$ python3 -q
>>> import numpy as np
>>> np.set_printoptions(suppress=True, linewidth=120)
>>> def tidy(a):
...     return np.round(a, 3) + 0
... 
>>> F = np.loadtxt("out14.csv", delimiter=",")
>>> F
array([[ 6.777,  3.592,  6.47 ],
       [-1.755,  0.748, -3.313],
       [ 4.027,  2.676,  6.453],
       [ 4.838,  2.946,  3.996],
       [ 2.213,  2.071,  2.661],
       [-0.048,  1.317,  0.739],
       [-0.394,  1.202, -2.991],
       [ 2.69 ,  2.23 ,  3.942],
       [ 4.936,  2.979,  6.747],
       [ 6.008,  3.336,  4.631],
       [-1.597,  0.801, -5.173],
       [-4.489, -0.163, -4.979],
       [ 5.363,  3.121,  4.768],
       [ 4.425,  2.808,  5.833],
       [-5.035, -0.345, -9.892],
       [-0.984,  1.005,  1.011]])
>>> Xs = (F - F.mean(axis=0)) / F.std(axis=0)
>>> tidy(Xs.std(axis=0))
array([1., 1., 1.])
>>> coef = np.linalg.lstsq(np.delete(Xs, 2, axis=1), Xs[:, 2])[0]
>>> tidy(coef)
array([ 83.237, -82.302])
>>> np.abs(coef).argmax()
np.int64(0)
>>> tidy(1 - np.var(Xs[:, 2] - np.delete(Xs, 2, axis=1) @ coef))
np.float64(0.874)
>>> r0 = np.array([0, 3, 2])
>>> arr = np.array([np.roll(r0, i) for i in range(3)])
>>> arr
array([[0, 3, 2],
       [2, 0, 3],
       [3, 2, 0]])
>>> B = np.array([[-2, -3], [-3, -3], [0, 2]])
>>> np.linalg.matrix_rank(np.vstack([arr, B.T]))
np.int64(3)
>>> arr @ B
array([[ -9,  -5],
       [ -4,   0],
       [-12, -15]])
>>> np.linalg.matrix_rank(arr @ B)
np.int64(2)
>>> B @ arr
Traceback (most recent call last):
  File "<python-input-18>", line 1, in <module>
    B @ arr
    ~~^~~~~
ValueError: matmul: Input operand 1 has a mismatch in its core dimension 0, with gufunc signature (n?,k),(k,m?)->(n?,m?) (size 3 is different from 2)
>>> np.einsum("ij->j", arr)
array([5, 5, 5])
>>> x0 = np.array([1, 2, 0])
>>> arr @ np.eye(3)[2]
array([2., 3., 0.])
>>> (arr * x0).sum(axis=1)
array([6, 2, 7])
>>> tidy(np.fft.fft(arr[0]))
array([ 5. +0.j   , -2.5-0.866j, -2.5+0.866j])
>>> arr @ np.ones(3)
array([5., 5., 5.])
>>> Z = 10 * np.array([[1.0, 1.3, -1.3], [0.6, -0.2, 0.2]])
>>> rng = np.random.default_rng(754)
>>> idx = rng.integers(0, 2, 27)
>>> E = Z[idx] + rng.normal(size=(27, 3))
>>> tidy(E)
array([[ 11.694,  11.705, -12.983],
       [  5.423,  -2.818,   1.458],
       [ 10.5  ,  12.493, -11.65 ],
       [  9.092,  11.595, -12.733],
       [  9.197,  13.506, -13.537],
       [  4.684,  -2.029,   1.116],
       [  6.832,  -4.496,   3.   ],
       [ 11.669,  13.461, -11.356],
       [  8.54 ,  13.998, -13.13 ],
       [  6.235,  -2.662,   2.842],
       [  6.003,  -0.987,   2.416],
       [  7.795,  12.486, -13.089],
       [  5.41 ,  -1.956,   0.795],
       [ 10.054,  12.451, -14.938],
       [  6.587,  -2.307,   4.449],
       [ 10.238,  12.801, -13.317],
       [  8.258,  12.896, -12.482],
       [  4.039,  -1.703,   2.663],
       [  4.227,  -3.255,   0.672],
       [  7.337,  -1.847,   3.505],
       [  7.423,  -3.744,   0.843],
       [  6.798,  -3.358,   3.537],
       [  9.689,  11.816, -12.108],
       [  9.392,  13.469, -12.056],
       [ 10.479,  12.751, -11.378],
       [ 11.225,  12.011, -12.313],
       [  7.977,  -1.428,   2.159]])
>>> O, r_ = np.linalg.qr(E)
>>> tidy(O @ r_)
array([[ 11.694,  11.705, -12.983],
       [  5.423,  -2.818,   1.458],
       [ 10.5  ,  12.493, -11.65 ],
       [  9.092,  11.595, -12.733],
       [  9.197,  13.506, -13.537],
       [  4.684,  -2.029,   1.116],
       [  6.832,  -4.496,   3.   ],
       [ 11.669,  13.461, -11.356],
       [  8.54 ,  13.998, -13.13 ],
       [  6.235,  -2.662,   2.842],
       [  6.003,  -0.987,   2.416],
       [  7.795,  12.486, -13.089],
       [  5.41 ,  -1.956,   0.795],
       [ 10.054,  12.451, -14.938],
       [  6.587,  -2.307,   4.449],
       [ 10.238,  12.801, -13.317],
       [  8.258,  12.896, -12.482],
       [  4.039,  -1.703,   2.663],
       [  4.227,  -3.255,   0.672],
       [  7.337,  -1.847,   3.505],
       [  7.423,  -3.744,   0.843],
       [  6.798,  -3.358,   3.537],
       [  9.689,  11.816, -12.108],
       [  9.392,  13.469, -12.056],
       [ 10.479,  12.751, -11.378],
       [ 11.225,  12.011, -12.313],
       [  7.977,  -1.428,   2.159]])
>>> Xs = E - E.mean(axis=1)
Traceback (most recent call last):
  File "<python-input-32>", line 1, in <module>
    Xs = E - E.mean(axis=1)
         ~~^~~~~~~~~~~~~~~~
ValueError: operands could not be broadcast together with shapes (27,3) (27,) 
>>> Xs = E - E.mean(axis=0)
>>> left, sig, Vh = np.linalg.svd(Xs, full_matrices=False)
>>> tidy(np.abs(Vh[-1]))
array([0.303, 0.705, 0.641])
>>> np.linalg.matrix_rank(Xs)
np.int64(3)
>>> tidy(sig ** 2 / (sig ** 2).sum())
array([0.979, 0.013, 0.007])
>>> np.searchsorted(np.cumsum(sig ** 2) / (sig ** 2).sum(), 0.9) + 1
np.int64(1)
>>> np.abs(Vh[0]).argmax()
np.int64(1)
>>> left, sig = np.linalg.svd(E)
Traceback (most recent call last):
  File "<python-input-40>", line 1, in <module>
    left, sig = np.linalg.svd(E)
    ^^^^^^^^^
ValueError: too many values to unpack (expected 2)
>>> left, sig, Vh = np.linalg.svd(E, full_matrices=False)
>>> tidy(left.T @ left)
array([[1., 0., 0.],
       [0., 1., 0.],
       [0., 0., 1.]])
>>> tidy(np.abs(Vh[0]))
array([0.481, 0.62 , 0.619])
>>> np.abs(left[:, 0]).round(6).argmax()
np.int64(13)
>>> (sig > 1e-8).sum()
np.int64(3)
>>> left.shape, sig.shape, Vh.shape
((27, 3), (3,), (3, 3))
>>> tidy(np.cumsum(sig ** 2) / np.sum(sig ** 2))
array([0.894, 0.996, 1.   ])
>>> tidy(Vh @ Vh.T)
array([[1., 0., 0.],
       [0., 1., 0.],
       [0., 0., 1.]])
>>> Xs = (E - E.mean(axis=0)) / E.std(axis=0)
>>> np.argwhere(np.abs(Xs) > 2)
array([], shape=(0, 2), dtype=int64)
>>> coef = np.linalg.lstsq(np.delete(Xs, 0, axis=1), Xs[:, 0])[0]
>>> np.abs(coef).argmax()
np.int64(0)
>>> tidy(1 - np.var(Xs[:, 0] - np.delete(Xs, 0, axis=1) @ coef))
np.float64(0.689)
>>> B = np.c_[E[:, :2] @ np.array([[0, 1], [3, 1]]), np.array([2, 1, 1, -2, 0, 0, -2, 1, 0, -1, -2, 0, -1, 2, 0, -1, 1, -2, 2, -2, -1, 2, -2, 1, -1, 1, -1])]
>>> tidy(B)
array([[ 35.114,  23.399,   2.   ],
       [ -8.453,   2.605,   1.   ],
       [ 37.478,  22.993,   1.   ],
       [ 34.786,  20.687,  -2.   ],
       [ 40.518,  22.703,   0.   ],
       [ -6.088,   2.654,   0.   ],
       [-13.489,   2.335,  -2.   ],
       [ 40.382,  25.129,   1.   ],
       [ 41.994,  22.538,   0.   ],
       [ -7.987,   3.572,  -1.   ],
       [ -2.96 ,   5.016,  -2.   ],
       [ 37.458,  20.281,   0.   ],
       [ -5.869,   3.453,  -1.   ],
       [ 37.354,  22.506,   2.   ],
       [ -6.921,   4.28 ,   0.   ],
       [ 38.403,  23.039,  -1.   ],
       [ 38.688,  21.154,   1.   ],
       [ -5.108,   2.337,  -2.   ],
       [ -9.765,   0.972,   2.   ],
       [ -5.54 ,   5.49 ,  -2.   ],
       [-11.231,   3.68 ,  -1.   ],
       [-10.074,   3.44 ,   2.   ],
       [ 35.449,  21.506,  -2.   ],
       [ 40.406,  22.86 ,   1.   ],
       [ 38.254,  23.231,  -1.   ],
       [ 36.032,  23.235,   1.   ],
       [ -4.284,   6.549,  -1.   ]])
>>> np.linalg.matrix_rank(np.c_[E, B])
np.int64(4)
>>> tidy(np.linalg.norm(B - E @ np.linalg.lstsq(E, B)[0], axis=0))
array([0.   , 0.   , 6.765])
>>> tidy(np.linalg.norm(np.linalg.qr(E)[0].T @ B, axis=0) ** 2 / ((B ** 2).sum(axis=0) + 1e-12))
array([1.  , 1.  , 0.12])
>>> tidy(np.linalg.lstsq(E, B[:, 0])[0])
array([0., 3., 0.])
>>> np.linalg.matrix_rank(B)
np.int64(3)
